% ipython --no-banner

In [1]: import numpy as np

In [2]: import numpy.linalg as la

In [3]: np.set_printoptions(precision=3, suppress=True, linewidth=200, floatmode="fixed")

In [4]: E = np.loadtxt("sample1.csv", delimiter=",")

In [5]: E
Out[5]: 
array([[ 0.000, -3.000,  1.000,  2.000, -1.000, -3.000,  1.000,  4.000, -2.000,  0.000,  4.000,  1.000,  1.000, -4.000],
       [ 3.000,  0.000, -2.000,  0.000, -5.000,  1.000,  1.000,  5.000, -4.000, -3.000, -3.000,  2.000,  5.000,  3.000],
       [-1.000,  2.000,  0.000,  0.000,  1.000, -3.000,  0.000,  2.000, -1.000, -1.000,  1.000,  0.000, -4.000, -3.000],
       [-2.000,  0.000,  0.000,  0.000,  4.000, -5.000,  1.000, -1.000,  2.000, -3.000, -1.000, -2.000,  4.000,  2.000],
       [ 1.000,  5.000, -1.000, -4.000,  0.000, -2.000,  1.000, -1.000, -1.000, -1.000, -5.000, -2.000,  1.000,  2.000],
       [ 3.000, -1.000,  3.000,  5.000,  2.000,  0.000,  2.000, -1.000, -3.000,  1.000,  0.000, -1.000, -1.000, -3.000],
       [-1.000, -1.000,  0.000, -1.000, -1.000, -2.000,  0.000,  1.000, -1.000,  4.000,  3.000, -3.000,  3.000,  1.000],
       [-4.000, -5.000, -2.000,  1.000,  1.000,  1.000, -1.000,  0.000,  0.000,  3.000,  0.000, -4.000,  3.000, -2.000],
       [ 2.000,  4.000,  1.000, -2.000,  1.000,  3.000,  1.000,  0.000,  0.000, -1.000, -4.000,  3.000, -1.000,  5.000],
       [ 0.000,  3.000,  1.000,  3.000,  1.000, -1.000, -4.000, -3.000,  1.000,  0.000,  5.000,  0.000,  3.000,  4.000],
       [-4.000,  3.000, -1.000,  1.000,  5.000,  0.000, -3.000,  0.000,  4.000, -5.000,  0.000,  1.000, -1.000,  0.000],
       [-1.000, -2.000,  0.000,  2.000,  2.000,  1.000,  3.000,  4.000, -3.000,  0.000, -1.000,  0.000,  2.000,  5.000],
       [-1.000, -5.000,  4.000, -4.000, -1.000,  1.000, -3.000, -3.000,  1.000, -3.000,  1.000, -2.000,  0.000, -2.000],
       [ 4.000, -3.000,  3.000, -2.000, -2.000,  3.000, -1.000,  2.000, -5.000, -4.000,  0.000, -5.000,  2.000,  0.000]])

In [6]: # skew-symmetric

In [7]: u = np.array([5, 9, 3, 4, 9, 1, 2, 9, 2, 4, 4, 0, 5, 3])

In [8]: B = E + np.outer(u, np.eye(14)[0])

In [9]: round(la.det(B) / la.det(E), 3), np.round(1 + la.solve(E, u)[0], 3)
Out[9]: (np.float64(0.92), np.float64(0.92))

In [10]: round(np.abs(la.eigvals(E)).max(), 3)
Out[10]: np.float64(16.401)

In [11]: B = la.inv(E)

In [12]: round(float(la.det(E) * la.det(B)), 3)
Out[12]: 1.0

In [13]: x0 = np.array([2, 3, 2, 0, 1, 0, 5, 1, 5, 0, 5, 0, 5, 5])

In [14]: (E @ x0).argmax()
Out[14]: np.int64(9)

In [15]: E @ x0
Out[15]: array([ -4.000,  12.000, -28.000,  39.000,   4.000, -15.000,  25.000, -26.000,  24.000,  54.000,   4.000,  28.000, -28.000, -15.000])

In [16]: def softmax(z):
    ...:     e = np.exp(z - z.max(axis=-1, keepdims=True))
    ...:     return e / e.sum(axis=-1, keepdims=True)
    ...: 

In [17]: softmax(E).sum(axis=1)
Out[17]: array([1.000, 1.000, 1.000, 1.000, 1.000, 1.000, 1.000, 1.000, 1.000, 1.000, 1.000, 1.000, 1.000, 1.000])

In [18]: np.round(softmax(10 * E[1]), 3) + 0
Out[18]: array([0.000, 0.000, 0.000, 0.000, 0.000, 0.000, 0.000, 0.500, 0.000, 0.000, 0.000, 0.000, 0.500, 0.000])

In [19]: np.round(softmax(E[1] + 4), 3) + 0
Out[19]: array([0.057, 0.003, 0.000, 0.003, 0.000, 0.008, 0.008, 0.422, 0.000, 0.000, 0.000, 0.021, 0.422, 0.057])

In [20]: att = E @ E.T / np.sqrt(14)

In [21]: softmax(att).round(6).argmax(axis=1)
Out[21]: array([ 0,  1,  2,  3,  4,  5,  6,  7,  8,  9, 10, 11, 12, 13])

In [22]: m1 = np.loadtxt("a.csv", delimiter=",")

In [23]: m1
Out[23]: 
array([[0.000, 0.000, 0.000, 0.000, 0.000, 0.000, 0.000, 0.000, 0.000, 0.000, 1.000, 0.000, 0.000, 0.000, 1.000],
       [0.000, 0.000, 0.000, 0.000, 1.000, 0.000, 0.000, 1.000, 0.000, 1.000, 0.000, 0.000, 1.000, 0.000, 0.000],
       [0.000, 0.000, 0.000, 0.000, 0.000, 1.000, 1.000, 0.000, 1.000, 0.000, 0.000, 0.000, 0.000, 0.000, 0.000],
       [0.000, 0.000, 0.000, 0.000, 1.000, 0.000, 0.000, 0.000, 0.000, 1.000, 0.000, 0.000, 1.000, 0.000, 0.000],
       [0.000, 1.000, 0.000, 1.000, 0.000, 0.000, 0.000, 1.000, 0.000, 0.000, 0.000, 0.000, 1.000, 0.000, 0.000],
       [0.000, 0.000, 1.000, 0.000, 0.000, 0.000, 1.000, 0.000, 1.000, 0.000, 0.000, 1.000, 0.000, 1.000, 0.000],
       [0.000, 0.000, 1.000, 0.000, 0.000, 1.000, 0.000, 0.000, 1.000, 0.000, 0.000, 1.000, 0.000, 0.000, 0.000],
       [0.000, 1.000, 0.000, 0.000, 1.000, 0.000, 0.000, 0.000, 0.000, 1.000, 0.000, 0.000, 1.000, 0.000, 0.000],
       [0.000, 0.000, 1.000, 0.000, 0.000, 1.000, 1.000, 0.000, 0.000, 0.000, 0.000, 1.000, 0.000, 1.000, 0.000],
       [0.000, 1.000, 0.000, 1.000, 0.000, 0.000, 0.000, 1.000, 0.000, 0.000, 0.000, 0.000, 1.000, 0.000, 0.000],
       [1.000, 0.000, 0.000, 0.000, 0.000, 0.000, 0.000, 0.000, 0.000, 0.000, 0.000, 0.000, 0.000, 0.000, 1.000],
       [0.000, 0.000, 0.000, 0.000, 0.000, 1.000, 1.000, 0.000, 1.000, 0.000, 0.000, 0.000, 0.000, 1.000, 0.000],
       [0.000, 1.000, 0.000, 1.000, 1.000, 0.000, 0.000, 1.000, 0.000, 1.000, 0.000, 0.000, 0.000, 0.000, 0.000],
       [0.000, 0.000, 0.000, 0.000, 0.000, 1.000, 0.000, 0.000, 1.000, 0.000, 0.000, 1.000, 0.000, 0.000, 0.000],
       [1.000, 0.000, 0.000, 0.000, 0.000, 0.000, 0.000, 0.000, 0.000, 0.000, 1.000, 0.000, 0.000, 0.000, 0.000]])

In [24]: # rank 14

In [25]: rng = np.random.default_rng(940)

In [26]: B = E + rng.integers(-2, 3, (14, 12)) @ rng.integers(-2, 3, (12, 14))

In [27]: B
Out[27]: 
array([[  5.000,  -2.000, -11.000,  -3.000,  -7.000,   2.000,   8.000,   7.000,  -4.000,  11.000,   8.000,   0.000,   6.000,   1.000],
       [  3.000,  -9.000,  10.000,   0.000, -11.000,   8.000,  -5.000,   9.000,  -6.000,  -9.000,  -6.000,   8.000,   8.000,  -5.000],
       [ -6.000,   6.000,   3.000,  12.000,   3.000, -11.000,  -8.000,  20.000,   3.000,  -4.000,  -8.000,  -4.000,  -4.000,  -1.000],
       [ -1.000,  -2.000,  -2.000,  -9.000,   2.000, -17.000,   4.000, -14.000,   0.000,   4.000,  -6.000,   3.000,   2.000,  -7.000],
       [  0.000,   2.000,   2.000,  -8.000,   2.000, -13.000,   1.000, -21.000,   0.000,   3.000,   7.000,  -8.000,   1.000,  -2.000],
       [ 11.000,   9.000,   1.000,   4.000,   3.000,   2.000,  -2.000,   6.000,  -6.000,   5.000,  -5.000,   7.000,   4.000,   6.000],
       [  8.000,   6.000,   4.000,  -4.000,  -9.000,  -4.000,  -1.000,  -4.000,   5.000,   6.000,   2.000,   1.000,   4.000,   6.000],
       [-15.000,   2.000,   1.000,  -8.000,  12.000,   8.000,  -2.000,  -3.000,  -8.000,  -4.000,  16.000,  -5.000,   8.000,  -9.000],
       [ 11.000,  13.000,   0.000,   5.000,   6.000,  -6.000, -10.000,  -6.000,   3.000,   6.000,  -1.000,   2.000,  -1.000,  10.000],
       [  0.000,   2.000,  18.000,   7.000,  -9.000,  -2.000,  -9.000,  -9.000,  18.000, -10.000,   8.000,   1.000,  -7.000,   7.000],
       [-11.000,  17.000,  -2.000, -13.000,   3.000,   0.000,  -6.000,  13.000,   3.000,  -5.000,  -1.000,   8.000,   4.000, -10.000],
       [ -6.000,   5.000,   6.000,   3.000,   8.000,   6.000,  -5.000,  11.000,  -9.000,  -9.000,   1.000,   3.000,   5.000,   0.000],
       [  1.000,  -9.000,  11.000,   3.000,   9.000,  -2.000, -13.000,  -3.000,  -2.000,  -1.000,  -6.000,   7.000,  -1.000,  -1.000],
       [  6.000,  -4.000,  -5.000, -14.000,  -5.000,  -4.000,   4.000,  -4.000,  -6.000,  13.000,   2.000,  -3.000,   8.000,  -7.000]])

In [28]: np.abs(B - E).sum(axis=1)
Out[28]: array([72.000, 72.000, 82.000, 74.000, 71.000, 69.000, 58.000, 96.000, 76.000, 88.000, 78.000, 73.000, 66.000, 79.000])

In [29]: np.round(la.svd(B - E, compute_uv=False), 3) + 0
Out[29]: array([48.591, 42.327, 38.838, 30.187, 28.586, 26.131, 22.108, 12.857,  8.041,  5.866,  2.522,  1.502,  0.000,  0.000])

In [30]: la.matrix_rank(B - E, tol=1e-8)
Out[30]: np.int64(12)

In [31]: T = np.stack([B, 2 * B, B[::-1]])

In [32]: T.shape
Out[32]: (3, 14, 14)

In [33]: la.matrix_rank(T.reshape(3, -1))
Out[33]: np.int64(2)

In [34]: la.norm(T, axis=(1, 2))
Out[34]: array([101.725, 203.450, 101.725])

In [35]: np.einsum("bij,cij->bc", T, T)
Out[35]: 
array([[10348.000, 20696.000,  2314.000],
       [20696.000, 41392.000,  4628.000],
       [ 2314.000,  4628.000, 10348.000]])
